$ python3 -q
>>> import numpy as np
>>> import numpy.linalg as la
>>> np.set_printoptions(suppress=True, linewidth=100)
>>> K = np.load("x.npy")
>>> K
array([[ 1.91 ,  0.58 ,  4.87 ,  4.987,  0.862, -5.76 ,  5.331,  1.633,  2.965],
       [ 2.807, -0.404,  2.783,  2.931, -1.976, -7.04 ,  0.766,  3.788,  0.867],
       [ 1.304,  0.025,  2.58 ,  2.891, -0.481, -4.598,  2.515,  1.442,  1.447],
       [ 2.03 ,  0.561,  5.101,  4.962,  0.848, -5.822,  5.237,  1.623,  2.705],
       [ 0.607, -0.168,  2.747,  4.111, -1.104, -6.308,  3.176,  0.48 ,  1.973],
       [-0.469, -0.117,  0.48 ,  1.077,  0.13 , -0.69 ,  1.311, -0.879,  0.867],
       [ 1.979, -0.25 ,  1.699,  1.971, -1.176, -4.551,  0.43 ,  2.432,  0.605],
       [ 0.387, -0.315,  0.968,  1.973, -1.524, -3.854,  1.003,  0.574,  0.753],
       [ 2.12 ,  0.216,  2.6  ,  1.917,  0.263, -2.878,  1.609,  2.439,  0.829],
       [ 0.198, -0.278,  0.613,  1.964, -2.398, -4.98 ,  0.371,  0.38 ,  0.685],
       [-0.268,  0.024,  1.549,  3.139, -1.542, -4.808,  2.155, -0.602,  1.626],
       [ 2.868,  0.41 ,  3.692,  3.099,  0.611, -4.228,  2.543,  3.725,  1.603],
       [ 0.018,  0.168,  2.421,  2.997,  0.381, -3.038,  3.633, -0.965,  2.085],
       [ 2.676, -0.257,  2.719,  3.032, -2.154, -6.773,  0.957,  3.735,  0.926],
       [-1.21 , -0.106,  0.346,  2.021, -1.466, -3.305,  1.519, -1.835,  1.038],
       [ 1.874,  0.433,  4.53 ,  5.035, -0.137, -6.598,  4.632,  1.701,  2.756],
       [ 2.46 ,  0.198,  3.86 ,  3.906, -0.127, -5.921,  3.383,  2.813,  1.93 ],
       [-1.714,  0.125,  1.088,  2.882, -0.666, -3.583,  3.22 , -2.887,  1.862],
       [ 1.896,  0.292,  2.599,  1.96 ,  0.34 , -2.961,  1.857,  2.498,  0.865],
       [-0.419, -0.521, -1.234,  0.103, -2.733, -2.748, -1.805,  0.256, -0.513],
       [ 1.32 ,  0.171,  2.537,  2.98 , -0.464, -4.554,  2.676,  1.492,  1.552],
       [ 1.499,  0.172,  2.739,  3.044, -0.457, -4.48 ,  2.679,  1.447,  1.608],
       [ 1.459,  0.358,  5.065,  5.917, -0.033, -7.399,  5.988,  0.51 ,  3.412],
       [-0.227, -0.156, -0.311, -0.048, -0.898, -0.884, -0.655,  0.103, -0.106],
       [ 0.359,  0.263,  3.673,  4.86 , -0.308, -6.168,  5.072, -0.44 ,  2.847],
       [-0.719, -0.127,  2.104,  4.026, -1.415, -5.572,  3.696, -1.693,  1.973],
       [ 0.138, -0.622,  0.676,  2.031, -2.535, -4.904,  0.412,  0.373,  0.604],
       [-1.248, -0.519, -0.372,  1.942, -2.513, -4.397,  0.864, -1.845,  0.732],
       [ 1.208, -0.199,  1.752,  3.009, -2.063, -6.221,  1.415,  1.641,  1.276],
       [ 2.395,  0.362,  3.905,  3.999, -0.092, -5.915,  3.527,  2.903,  2.074],
       [ 0.578,  0.165,  1.904,  2.009,  0.273, -2.224,  2.133,  0.114,  1.294]])
>>> z = K[:, 2] > np.median(K[:, 2])
>>> r0 = K[z].mean(axis=0) - K[~z].mean(axis=0)
>>> round((((K - K.mean(axis=0)) @ r0 > 0) == z).mean(), 3)
np.float64(0.935)
>>> z.astype(int)
array([1, 1, 1, 1, 1, 0, 0, 0, 1, 0, 0, 1, 0, 1, 0, 1, 1, 0, 1, 0, 0, 1, 1, 0, 1, 0, 0, 0, 0, 1, 0])
>>> np.argsort(-np.abs(r0).round(6), kind="stable")
array([2, 7, 0, 6, 5, 3, 4, 8, 1])
>>> M2 = np.c_[K[:, :4] @ np.array([[2, 4, 3, 2], [2, -2, -4, -2], [0, -4, -2, -2], [4, -2, -2, 3]]), np.array([-2, -3, 3, 0, 1, 0, -3, 2, -3, 1, 1, 0, 2, 1, 2, 0, 3, -3, 1, 3, 1, -1, 3, -2, 1, -3, -2, -1, 3, 1, 0])]
>>> M2.round(3)
array([[ 24.928, -22.974, -16.304,   7.881,  -2.   ],
       [ 16.53 ,  -4.958,  -1.391,   9.649,  -3.   ],
       [ 14.222, -10.936,  -7.13 ,   6.071,   3.   ],
       [ 25.03 , -23.33 , -16.28 ,   7.622,   0.   ],
       [ 17.322, -16.446, -11.223,   8.389,   1.   ],
       [  3.136,  -5.716,  -4.053,   1.567,   0.   ],
       [ 11.342,  -2.322,  -0.403,   6.973,  -3.   ],
       [  8.036,  -5.64 ,  -3.461,   5.387,   2.   ],
       [ 12.34 ,  -6.186,  -3.538,   4.359,  -3.   ],
       [  7.696,  -5.032,  -3.448,   5.618,   1.   ],
       [ 12.068, -13.594, -10.276,   5.735,   1.   ],
       [ 18.952, -10.314,  -6.618,   6.829,   0.   ],
       [ 12.36 , -15.942, -11.454,   3.849,   2.   ],
       [ 16.966,  -5.722,  -2.446,   9.524,   1.   ],
       [  5.452, -10.054,  -7.94 ,   3.163,   2.   ],
       [ 24.754, -21.56 , -15.24 ,   8.927,   0.   ],
       [ 20.94 , -13.808,  -8.944,   8.522,   3.   ],
       [  8.35 , -17.222, -13.582,   2.792,  -3.   ],
       [ 12.216,  -7.316,  -4.598,   3.89 ,   1.   ],
       [ -1.468,   4.096,   3.089,   2.981,   3.   ],
       [ 14.902, -11.17 ,  -7.758,   6.164,   1.   ],
       [ 15.518, -11.392,  -7.757,   6.308,  -1.   ],
       [ 27.302, -26.974, -19.019,   9.823,   3.   ],
       [ -0.958,   0.744,   0.661,   0.336,  -2.   ],
       [ 20.684, -23.502, -17.041,   7.426,   1.   ],
       [ 14.412, -19.09 , -13.909,   6.686,  -3.   ],
       [  7.156,  -4.97 ,  -2.512,   6.261,  -2.   ],
       [  4.234,  -6.35 ,  -4.808,   5.112,  -1.   ],
       [ 14.054,  -7.796,  -5.102,   8.337,   3.   ],
       [ 21.51 , -14.762, -10.071,   8.253,   1.   ],
       [  9.522,  -9.652,  -6.752,   3.045,   0.   ]])
>>> la.matrix_rank(np.c_[K, M2])
np.int64(10)
>>> np.round(la.lstsq(K, M2[:, 0])[0], 3) + 0
array([2., 2., 0., 4., 0., 0., 0., 0., 0.])
>>> d = la.norm(M2[:, None] - M2[None], axis=-1)
>>> np.unravel_index(d.round(6).argmax(), d.shape)
(np.int64(19), np.int64(22))
>>> d.shape
(31, 31)
>>> la.matrix_rank(d ** 2)
np.int64(7)
>>> d.mean(axis=1).argmax()
np.int64(19)
>>> M2 = np.array([[3, 0],
...     [1, 1],
...     [1, 0],
...     [3, 2],
...     [3, 2],
...     [3, 0],
...     [3, 0],
...     [3, 1],
...     [1, 0]])
>>> np.vstack([K, M2.T]).shape
(33, 9)
>>> la.matrix_rank(K @ M2)
np.int64(2)
>>> np.round(np.einsum("ij->j", K), 3)
array([  27.816,    0.484,   69.683,   90.727,  -24.554, -143.162,   71.65 ,   26.956,   45.14 ])
>>> J = np.load("layer17.npy")
>>> J
array([[-2, -1,  0,  1],
       [ 2,  3,  4,  5],
       [ 6,  7,  8,  9]])
>>> r0, g = J[0], J[2]
>>> r0 @ g
np.int64(-10)
>>> r0 @ r0
np.int64(6)
>>> p = (r0 @ g) / (r0 @ r0) * r0
>>> np.round(g - p, 3)
array([ 2.667,  5.333,  8.   , 10.667])
>>> la.matrix_rank(np.outer(r0, g))
np.int64(1)
>>> (g - p) @ r0
np.float64(0.0)
>>> round(la.norm(r0 + g) ** 2 + la.norm(r0 - g) ** 2, 3)
np.float64(472.0)
>>> round(float(la.norm(J[2], 1)), 3), round(la.norm(J[2], np.inf), 3)
(30.0, np.float64(9.0))
>>> np.round(la.norm(J, axis=1), 3)
array([ 2.449,  7.348, 15.166])
>>> np.round(la.norm(J, axis=0), 3)
array([ 6.633,  7.681,  8.944, 10.344])
>>> la.norm(J, axis=1).argmax()
np.int64(2)
>>> r0, g = K[25], K[2]
>>> round(r0 @ r0, 3)
np.float64(74.637)
>>> p = (r0 @ g) / (r0 @ r0) * r0
>>> np.round(g - p, 3)
array([ 1.806,  0.114,  1.11 ,  0.079,  0.507, -0.706, -0.067,  2.625,  0.069])
>>> p.round(3)
array([-0.502, -0.089,  1.47 ,  2.812, -0.988, -3.892,  2.582, -1.183,  1.378])
>>> arr = np.loadtxt("a.csv", delimiter=",")
>>> arr
array([[ 1.087,  0.472,  4.02 , -2.537,  1.002],
       [-2.347, -2.343,  0.747, -2.443,  2.734],
       [-2.447, -3.2  , -1.138, -1.952, -1.916],
       [ 2.421,  1.131, -2.676, -1.47 ,  2.922],
       [ 1.379,  3.588, -1.075,  0.151,  3.008],
       [ 0.264, -2.412,  2.166,  3.052,  2.259],
       [ 1.81 , -3.072,  3.43 , -0.719,  0.073],
       [-2.944, -2.944,  2.425,  1.331,  0.127],
       [ 1.887, -2.868,  2.023,  1.678, -2.511],
       [ 1.69 ,  1.961, -1.523, -1.776, -3.581],
       [-2.122,  3.724, -0.538,  2.082, -1.416],
       [ 0.01 ,  1.938,  2.463,  3.827,  0.729],
       [ 4.031, -1.965, -1.436,  1.513, -0.735],
       [-3.2  , -3.212, -1.758, -1.125,  0.291],
       [ 0.151,  2.214,  0.046,  0.881, -4.393],
       [ 0.024, -1.312,  4.785,  0.392, -0.479],
       [-1.325,  0.163, -1.635, -2.563,  3.738]])
>>> rng = np.random.default_rng(52802)
>>> z = rng.permutation(9)
>>> M2 = K[:, z] * rng.choice([-1, 1], 9)
>>> M2
array([[ 1.91 ,  0.58 ,  0.862, -4.987,  5.76 ,  1.633, -5.331, -2.965,  4.87 ],
       [ 2.807, -0.404, -1.976, -2.931,  7.04 ,  3.788, -0.766, -0.867,  2.783],
       [ 1.304,  0.025, -0.481, -2.891,  4.598,  1.442, -2.515, -1.447,  2.58 ],
       [ 2.03 ,  0.561,  0.848, -4.962,  5.822,  1.623, -5.237, -2.705,  5.101],
       [ 0.607, -0.168, -1.104, -4.111,  6.308,  0.48 , -3.176, -1.973,  2.747],
       [-0.469, -0.117,  0.13 , -1.077,  0.69 , -0.879, -1.311, -0.867,  0.48 ],
       [ 1.979, -0.25 , -1.176, -1.971,  4.551,  2.432, -0.43 , -0.605,  1.699],
       [ 0.387, -0.315, -1.524, -1.973,  3.854,  0.574, -1.003, -0.753,  0.968],
       [ 2.12 ,  0.216,  0.263, -1.917,  2.878,  2.439, -1.609, -0.829,  2.6  ],
       [ 0.198, -0.278, -2.398, -1.964,  4.98 ,  0.38 , -0.371, -0.685,  0.613],
       [-0.268,  0.024, -1.542, -3.139,  4.808, -0.602, -2.155, -1.626,  1.549],
       [ 2.868,  0.41 ,  0.611, -3.099,  4.228,  3.725, -2.543, -1.603,  3.692],
       [ 0.018,  0.168,  0.381, -2.997,  3.038, -0.965, -3.633, -2.085,  2.421],
       [ 2.676, -0.257, -2.154, -3.032,  6.773,  3.735, -0.957, -0.926,  2.719],
       [-1.21 , -0.106, -1.466, -2.021,  3.305, -1.835, -1.519, -1.038,  0.346],
       [ 1.874,  0.433, -0.137, -5.035,  6.598,  1.701, -4.632, -2.756,  4.53 ],
       [ 2.46 ,  0.198, -0.127, -3.906,  5.921,  2.813, -3.383, -1.93 ,  3.86 ],
       [-1.714,  0.125, -0.666, -2.882,  3.583, -2.887, -3.22 , -1.862,  1.088],
       [ 1.896,  0.292,  0.34 , -1.96 ,  2.961,  2.498, -1.857, -0.865,  2.599],
       [-0.419, -0.521, -2.733, -0.103,  2.748,  0.256,  1.805,  0.513, -1.234],
       [ 1.32 ,  0.171, -0.464, -2.98 ,  4.554,  1.492, -2.676, -1.552,  2.537],
       [ 1.499,  0.172, -0.457, -3.044,  4.48 ,  1.447, -2.679, -1.608,  2.739],
       [ 1.459,  0.358, -0.033, -5.917,  7.399,  0.51 , -5.988, -3.412,  5.065],
       [-0.227, -0.156, -0.898,  0.048,  0.884,  0.103,  0.655,  0.106, -0.311],
       [ 0.359,  0.263, -0.308, -4.86 ,  6.168, -0.44 , -5.072, -2.847,  3.673],
       [-0.719, -0.127, -1.415, -4.026,  5.572, -1.693, -3.696, -1.973,  2.104],
       [ 0.138, -0.622, -2.535, -2.031,  4.904,  0.373, -0.412, -0.604,  0.676],
       [-1.248, -0.519, -2.513, -1.942,  4.397, -1.845, -0.864, -0.732, -0.372],
       [ 1.208, -0.199, -2.063, -3.009,  6.221,  1.641, -1.415, -1.276,  1.752],
       [ 2.395,  0.362, -0.092, -3.999,  5.915,  2.903, -3.527, -2.074,  3.905],
       [ 0.578,  0.165,  0.273, -2.009,  2.224,  0.114, -2.133, -1.294,  1.904]])
>>> Uu, _, Vh = la.svd(K.T @ M2)
>>> z
array([0, 1, 4, 3, 5, 7, 6, 8, 2])
>>> np.round(la.lstsq(K, M2)[0], 3) + 0
array([[ 1.,  0.,  0.,  0.,  0.,  0.,  0.,  0.,  0.],
       [ 0.,  1.,  0.,  0.,  0.,  0.,  0.,  0.,  0.],
       [ 0.,  0.,  0.,  0.,  0.,  0.,  0.,  0.,  1.],
       [ 0.,  0.,  0., -1.,  0.,  0.,  0.,  0.,  0.],
       [ 0.,  0.,  1.,  0.,  0.,  0.,  0.,  0.,  0.],
       [ 0.,  0.,  0.,  0., -1.,  0.,  0.,  0.,  0.],
       [ 0.,  0.,  0.,  0.,  0.,  0., -1.,  0.,  0.],
       [ 0.,  0.,  0.,  0.,  0.,  1.,  0.,  0.,  0.],
       [ 0.,  0.,  0.,  0.,  0.,  0.,  0., -1.,  0.]])
>>> Q, R = la.qr(arr)
>>> np.round(Q @ R, 3)
array([[ 1.087,  0.472,  4.02 , -2.537,  1.002],
       [-2.347, -2.343,  0.747, -2.443,  2.734],
       [-2.447, -3.2  , -1.138, -1.952, -1.916],
       [ 2.421,  1.131, -2.676, -1.47 ,  2.922],
       [ 1.379,  3.588, -1.075,  0.151,  3.008],
       [ 0.264, -2.412,  2.166,  3.052,  2.259],
       [ 1.81 , -3.072,  3.43 , -0.719,  0.073],
       [-2.944, -2.944,  2.425,  1.331,  0.127],
       [ 1.887, -2.868,  2.023,  1.678, -2.511],
       [ 1.69 ,  1.961, -1.523, -1.776, -3.581],
       [-2.122,  3.724, -0.538,  2.082, -1.416],
       [ 0.01 ,  1.938,  2.463,  3.827,  0.729],
       [ 4.031, -1.965, -1.436,  1.513, -0.735],
       [-3.2  , -3.212, -1.758, -1.125,  0.291],
       [ 0.151,  2.214,  0.046,  0.881, -4.393],
       [ 0.024, -1.312,  4.785,  0.392, -0.479],
       [-1.325,  0.163, -1.635, -2.563,  3.738]])
>>> np.allclose(R.T @ R, arr.T @ arr)
True
>>> round(abs(R[0, 0]), 3), np.round(la.norm(arr[:, 0]), 3)
(np.float64(8.464), np.float64(8.464))
>>> np.round(np.trace(Q @ Q.T), 3)
np.float64(5.0)
>>> Q, vecs = la.qr(arr[:, :4])[0], la.qr(arr[:, 4:])[0]
>>> sig = la.svd(Q.T @ vecs, compute_uv=False)
>>> np.round(la.norm(Q @ Q.T - vecs @ vecs.T, 2), 3)
np.float64(1.0)
>>> sig.round(3)
array([0.208])
>>> proj = arr @ la.solve(arr.T @ arr, arr.T)
>>> np.round(proj @ arr[:, 0], 3)
array([ 1.087, -2.347, -2.447,  2.421,  1.379,  0.264,  1.81 , -2.944,  1.887,  1.69 , -2.122,
        0.01 ,  4.031, -3.2  ,  0.151,  0.024, -1.325])
>>> round(np.trace(proj), 3)
np.float64(5.0)
>>> W0 = np.load("mat.npy")
>>> W0.round(3)
array([[-3.439,  0.549,  0.769,  1.224],
       [-3.685,  3.388, -2.209,  2.006],
       [-3.61 , -2.401,  3.295,  0.127],
       [ 5.075, 10.361,  2.963, 10.171],
       [-2.763,  8.093, -5.371,  4.189],
       [-1.516,  3.199,  0.86 ,  3.389],
       [-3.463,  1.864, -0.49 ,  1.646],
       [-7.179, -4.722,  0.702, -3.027],
       [-9.156, -3.26 , -3.299, -3.857],
       [-7.986, -0.57 , -4.25 , -2.181],
       [-6.969,  0.501, -3.892, -1.146],
       [-2.75 , -0.361,  2.536,  1.38 ],
       [-8.907, -2.827, -3.372, -3.547],
       [ 9.528,  7.113, 11.932, 12.057],
       [ 7.667, 10.025,  6.733, 11.786],
       [ 3.138,  4.998,  5.385,  7.091],
       [-1.426, -1.128,  5.019,  2.007],
       [-3.574,  1.509, -0.308,  1.454],
       [ 6.481,  4.456, 10.35 ,  9.14 ],
       [ 6.232,  7.37 ,  7.296,  9.945],
       [ 2.343,  3.02 ,  6.172,  5.902],
       [-8.839,  2.303, -8.069, -1.792]])
>>> # null space of dimension 1
>>> d = la.norm(W0[:, None] - W0[None], axis=-1)
>>> d.mean(axis=1).argmax()
np.int64(13)
>>> d[:5, :5].round(3)
array([[ 0.   ,  4.195,  4.039, 15.926, 10.191],
       [ 4.195,  0.   ,  8.206, 14.792,  6.145],
       [ 4.039,  8.206,  0.   , 18.42 , 14.229],
       [15.926, 14.792, 18.42 ,  0.   , 13.109],
       [10.191,  6.145, 14.229, 13.109,  0.   ]])
>>> np.unravel_index(d.round(6).argmax(), d.shape)
(np.int64(13), np.int64(21))
>>> np.flatnonzero(d[3] < d.mean() / 2)
array([ 3, 14, 19])
